% python3 -q
>>> import numpy as np
>>> import numpy.linalg as la
>>> np.set_printoptions(precision=2, suppress=True, linewidth=140)
>>> W2 = np.array([[-0.6, 0.6, 1.3]])
>>> rng = np.random.default_rng(62235)
>>> feats = np.array([[0], [1], [0], [0], [0], [1], [2], [1], [2], [0], [2]]) @ W2 + 0.05 * rng.normal(size=(11, 3))
>>> feats.round(2) + 0
array([[ 0.08, -0.05, -0.02],
       [-0.56,  0.6 ,  1.34],
       [-0.01, -0.07,  0.05],
       [-0.04, -0.02,  0.02],
       [-0.01, -0.01,  0.  ],
       [-0.62,  0.63,  1.28],
       [-1.2 ,  1.23,  2.61],
       [-0.52,  0.63,  1.19],
       [-1.2 ,  1.11,  2.62],
       [ 0.05,  0.04, -0.03],
       [-1.21,  1.11,  2.56]])
>>> np.round(feats.sum(axis=1), 2) + 0
array([ 0.  ,  1.38, -0.03, -0.04, -0.01,  1.29,  2.64,  1.29,  2.53,  0.07,  2.46])
>>> feats.mean(axis=0)
array([-0.48,  0.47,  1.06])
>>> la.matrix_rank(feats)
np.int64(3)
>>> feats - feats[0]
array([[ 0.  ,  0.  ,  0.  ],
       [-0.63,  0.65,  1.36],
       [-0.08, -0.02,  0.07],
       [-0.12,  0.03,  0.05],
       [-0.08,  0.04,  0.03],
       [-0.69,  0.68,  1.3 ],
       [-1.27,  1.28,  2.63],
       [-0.6 ,  0.68,  1.21],
       [-1.28,  1.16,  2.64],
       [-0.02,  0.1 , -0.01],
       [-1.29,  1.16,  2.58]])
>>> round(float(np.abs(feats).max()), 2)
2.62
>>> feats.sum(axis=0)
array([-5.23,  5.19, 11.62])
>>> np.count_nonzero(feats)
np.int64(33)
>>> feats.shape
(11, 3)
>>> W2 = feats[[1, 10]].astype(float)
>>> for _ in range(5):
...     labels = la.norm(feats[:, None] - W2, axis=-1).argmin(axis=1)
...     W2 = np.array([feats[labels == j].mean(axis=0) for j in range(2)])
... 
>>> labels
array([0, 0, 0, 0, 0, 0, 1, 0, 1, 0, 1])
>>> np.abs(W2[1] - W2[0]).argmax()
np.int64(2)
>>> W2[1] - W2[0]
array([-1.  ,  0.93,  2.12])
>>> vec = np.array([1, -2, -1])
>>> target = feats @ vec
>>> la.lstsq(feats, target)[0]
array([ 1., -2., -1.])
>>> try:
...     la.solve(feats, target)
... except la.LinAlgError as e:
...     print(e)
... 
Last 2 dimensions of the array must be square
>>> target = target + 0.05 * rng.normal(size=11)
>>> target
array([ 0.23, -3.08,  0.12, -0.01, -0.04, -3.15, -6.31, -2.98, -6.  , -0.1 , -6.01])
>>> beta, *_ = la.lstsq(feats, target)
>>> beta
array([ 1.11, -2.34, -0.8 ])
>>> round(float(la.norm(target - feats @ beta)), 2)
0.11
>>> [round(float(la.norm(la.solve(feats.T @ feats + lam * np.eye(3), feats.T @ target))), 2) for lam in (0, 1, 10, 100)]
[2.71, 1.93, 1.55, 0.52]
>>> Xs = feats - feats.mean(axis=0)
>>> Uu, sigma, Vh = la.svd(Xs, full_matrices=False)
>>> Vh[0] * np.sign(Vh[0, np.abs(Vh[0]).argmax()])
array([-0.39,  0.38,  0.84])
>>> sigma
array([4.27, 0.18, 0.09])
>>> np.abs(Uu[:, 0]).argmax()
np.int64(6)
>>> K = np.array([[1, -1, 1, -1, -1, 1, -1, 1],
...     [1, 1, 1, 1, 1, 1, 1, 1],
...     [1, -1, 1, -1, 1, -1, 1, -1],
...     [1, -1, -1, 1, 1, -1, -1, 1]])
>>> K
array([[ 1, -1,  1, -1, -1,  1, -1,  1],
       [ 1,  1,  1,  1,  1,  1,  1,  1],
       [ 1, -1,  1, -1,  1, -1,  1, -1],
       [ 1, -1, -1,  1,  1, -1, -1,  1]])
>>> ang = np.radians(30)
>>> Rm = np.eye(8)
>>> Rm[4, 4] = Rm[0, 0] = np.cos(ang)
>>> Rm[4, 0], Rm[0, 4] = -np.sin(ang), np.sin(ang)
>>> Rm
array([[ 0.87,  0.  ,  0.  ,  0.  ,  0.5 ,  0.  ,  0.  ,  0.  ],
       [ 0.  ,  1.  ,  0.  ,  0.  ,  0.  ,  0.  ,  0.  ,  0.  ],
       [ 0.  ,  0.  ,  1.  ,  0.  ,  0.  ,  0.  ,  0.  ,  0.  ],
       [ 0.  ,  0.  ,  0.  ,  1.  ,  0.  ,  0.  ,  0.  ,  0.  ],
       [-0.5 ,  0.  ,  0.  ,  0.  ,  0.87,  0.  ,  0.  ,  0.  ],
       [ 0.  ,  0.  ,  0.  ,  0.  ,  0.  ,  1.  ,  0.  ,  0.  ],
       [ 0.  ,  0.  ,  0.  ,  0.  ,  0.  ,  0.  ,  1.  ,  0.  ],
       [ 0.  ,  0.  ,  0.  ,  0.  ,  0.  ,  0.  ,  0.  ,  1.  ]])
>>> A2 = K @ Rm.T
>>> round(float(la.det(Rm)), 2), round(np.trace(Rm), 2)
(1.0, np.float64(7.73))
>>> np.abs(A2 - K).max(axis=0)
array([0.63, 0.  , 0.  , 0.  , 0.63, 0.  , 0.  , 0.  ])
>>> np.allclose(K @ K.T, A2 @ A2.T)
True
>>> la.svd(K, compute_uv=False), la.svd(A2, compute_uv=False)
(array([2.83, 2.83, 2.83, 2.83]), array([2.83, 2.83, 2.83, 2.83]))
>>> vec = np.array([1, 0, 0])
>>> h1 = np.maximum(feats @ vec, 0)
>>> np.tanh(feats @ vec)
array([ 0.08, -0.51, -0.01, -0.04, -0.01, -0.55, -0.83, -0.48, -0.83,  0.05, -0.84])
>>> np.maximum(feats @ (3 * vec), 0)
array([0.23, 0.  , 0.  , 0.  , 0.  , 0.  , 0.  , 0.  , 0.  , 0.16, 0.  ])
>>> A2 = K / la.norm(K, axis=1)
Traceback (most recent call last):
  File "<python-input-51>", line 1, in <module>
    A2 = K / la.norm(K, axis=1)
         ~~^~~~~~~~~~~~~~~~~~~~
ValueError: operands could not be broadcast together with shapes (4,8) (4,) 
>>> A2 = K / la.norm(K, axis=1, keepdims=True)
>>> C2 = A2 @ A2.T
>>> (C2 - 2 * np.eye(4)).round(6).argmax(axis=1)
array([1, 0, 0, 0])
>>> np.argwhere(np.triu(np.abs(C2) > 0.95, 1))
array([], shape=(0, 2), dtype=int64)
>>> np.degrees(np.arccos(np.clip(C2[1, 3], -1, 1)))
np.float64(90.0)
>>> la.norm(A2, axis=1)
array([1., 1., 1., 1.])
>>> m1 = np.load("data.npy")
>>> m1
array([[-3, -5, -2],
       [-3, -5, -2],
       [ 0,  4,  0],
       [ 2, -2,  3],
       [ 0,  0,  0],
       [ 0,  0,  0],
       [-3, -5, -2],
       [-3, -5, -2],
       [ 0,  0,  0],
       [ 0,  4,  0],
       [ 2, -2,  3],
       [ 0,  0,  0],
       [-3, -5, -2],
       [ 0,  0,  0],
       [-3, -5, -2],
       [-1, -7,  1],
       [ 0,  0,  0],
       [ 0,  0,  0]])
>>> # row 1 repeats row 0
>>> Xs = m1 - m1.mean(axis=0)
>>> evecs = la.svd(Xs)[2][:2]
>>> A2 = Xs - Xs @ evecs.T @ evecs
>>> (Xs @ evecs.T).std(axis=0)
array([3.46, 1.74])
>>> np.diag(evecs.T @ evecs)
array([0.46, 0.98, 0.56])
>>> np.round(la.norm(A2) / la.norm(Xs), 2)
np.float64(0.05)
>>> A2.std(axis=0)
array([0.13, 0.02, 0.12])
>>> np.round(np.cov(Xs @ evecs.T, rowvar=False), 2) + 0
array([[12.67,  0.  ],
       [ 0.  ,  3.21]])
>>> W0 = np.array([[-12, -4, 4, -12], [-8, -4, -4, -12], [2, 0, -4, 0]])
>>> # looks like rank 2
>>> np.unravel_index(np.abs(W0).argmax(), W0.shape)
(np.int64(0), np.int64(0))
>>> la.matrix_rank(W0)
np.int64(2)
>>> W0.mean(axis=0)
array([-6.  , -2.67, -1.33, -8.  ])
>>> np.diff(W0, axis=0)
array([[ 4,  0, -8,  0],
       [10,  4,  0, 12]])
>>> W0 - W0[0]
array([[ 0,  0,  0,  0],
       [ 4,  0, -8,  0],
       [14,  4, -8, 12]])
>>> W0.sum(axis=1)
array([-24, -28,  -2])
>>> data = np.loadtxt("block11.csv", delimiter=",")
>>> data
array([[ 1.,  5.,  0.,  3., 15.,  0.],
       [ 5.,  0.,  4., 15.,  0., 12.],
       [ 5.,  0.,  3., 15.,  0.,  9.],
       [ 1.,  5.,  0.,  1.,  5.,  0.],
       [ 5.,  0.,  4.,  5.,  0.,  4.],
       [ 5.,  0.,  3.,  5.,  0.,  3.]])
>>> vec = np.array([8, 1, -1, 1, -7, 5])
>>> target = data @ vec
>>> target
array([-89., 111.,  97., -21.,  61.,  57.])
>>> np.round(la.solve(data, data[:, 0]), 2) + 0
array([1., 0., 0., 0., 0., 0.])
>>> la.solve(data, target + data[:, 2])
array([ 8.,  1., -0.,  1., -7.,  5.])
>>> la.solve(data, -1 * target)
array([-8., -1.,  1., -1.,  7., -5.])
>>> la.solve(data, target)
array([ 8.,  1., -1.,  1., -7.,  5.])
>>> u = np.array([-2, 3, -1, -1, 3, 3])
>>> A2 = data + np.outer(u, np.eye(6)[4])
>>> round(la.det(A2) / la.det(data), 2), np.round(1 + la.solve(data, u)[4], 2)
(np.float64(1.22), np.float64(1.22))
>>> A2
array([[ 1.,  5.,  0.,  3., 13.,  0.],
       [ 5.,  0.,  4., 15.,  3., 12.],
       [ 5.,  0.,  3., 15., -1.,  9.],
       [ 1.,  5.,  0.,  1.,  4.,  0.],
       [ 5.,  0.,  4.,  5.,  3.,  4.],
       [ 5.,  0.,  3.,  5.,  3.,  3.]])
>>> la.matrix_rank(A2 - data)
np.int64(1)
>>> round(la.norm(data, 2), 2)
np.float64(29.7)
>>> round(la.norm(data[2], 1), 2), round(la.norm(data[2], np.inf), 2)
(np.float64(32.0), np.float64(15.0))
>>> O, Rm = la.qr(data)
>>> O.round(2) + 0
array([[-0.1 ,  0.7 ,  0.  , -0.1 ,  0.7 ,  0.  ],
       [-0.5 , -0.07,  0.5 , -0.5 , -0.07,  0.5 ],
       [-0.5 , -0.07, -0.5 , -0.5 , -0.07, -0.5 ],
       [-0.1 ,  0.7 ,  0.  ,  0.1 , -0.7 ,  0.  ],
       [-0.5 , -0.07,  0.5 ,  0.5 ,  0.07, -0.5 ],
       [-0.5 , -0.07, -0.5 ,  0.5 ,  0.07,  0.5 ]])
>>> np.trace(O @ O.T)
np.float64(6.0)
>>> Rm.round(2) + 0
array([[-10.1 ,  -0.99,  -6.93, -20.2 ,  -1.98, -13.86],
       [  0.  ,   7.  ,  -0.98,   0.  ,  14.  ,  -1.96],
       [  0.  ,   0.  ,   1.  ,   0.  ,   0.  ,   2.  ],
       [  0.  ,   0.  ,   0.  , -10.1 ,  -0.99,  -6.93],
       [  0.  ,   0.  ,   0.  ,   0.  ,   7.  ,  -0.98],
       [  0.  ,   0.  ,   0.  ,   0.  ,   0.  ,   1.  ]])
>>> np.allclose(Rm.T @ Rm, data.T @ data)
True
>>> A2 = data[0, 0] * data[1:] - np.outer(data[1:, 0], data[0])
>>> A2
array([[  0., -25.,   4.,   0., -75.,  12.],
       [  0., -25.,   3.,   0., -75.,   9.],
       [  0.,   0.,   0.,  -2., -10.,   0.],
       [  0., -25.,   4., -10., -75.,   4.],
       [  0., -25.,   3., -10., -75.,   3.]])
>>> np.flatnonzero(~A2.round(6).any(axis=1))
array([], dtype=int64)
>>> data[:, 0] / data[0, 0]
array([1., 5., 5., 1., 5., 5.])
>>> M = np.array([[0.6, -1.4, -0.3],
...     [-2.0, -1.2, -0.1],
...     [1.0, -0.6, 0.5],
...     [0.0, 1.3, 0.3],
...     [-0.3, -0.9, 0.3]])
>>> M[3] = M[1] + 0.02 * rng.normal(size=3)
>>> M
array([[ 0.6 , -1.4 , -0.3 ],
       [-2.  , -1.2 , -0.1 ],
       [ 1.  , -0.6 ,  0.5 ],
       [-1.98, -1.18, -0.12],
       [-0.3 , -0.9 ,  0.3 ]])
>>> W1 = np.array([[-1, 2, 1, -1], [-2, 2, -2, 1], [2, 2, 1, 0]])
>>> beta = np.array([0, 1, 0, 0])
>>> hid = np.maximum(M @ W1 + beta, 0)
>>> la.matrix_rank(hid)
np.int64(4)
>>> (hid > 0).mean(axis=0)
array([1. , 0.2, 1. , 0.4])
>>> W2 = np.array([[-4, -4, -2], [5, 0, -4], [3, 5, 3], [-2, 2, -1]])
>>> W1 @ W2
array([[ 19,   7,  -2],
       [ 10,   0, -11],
       [  5,  -3,  -9]])
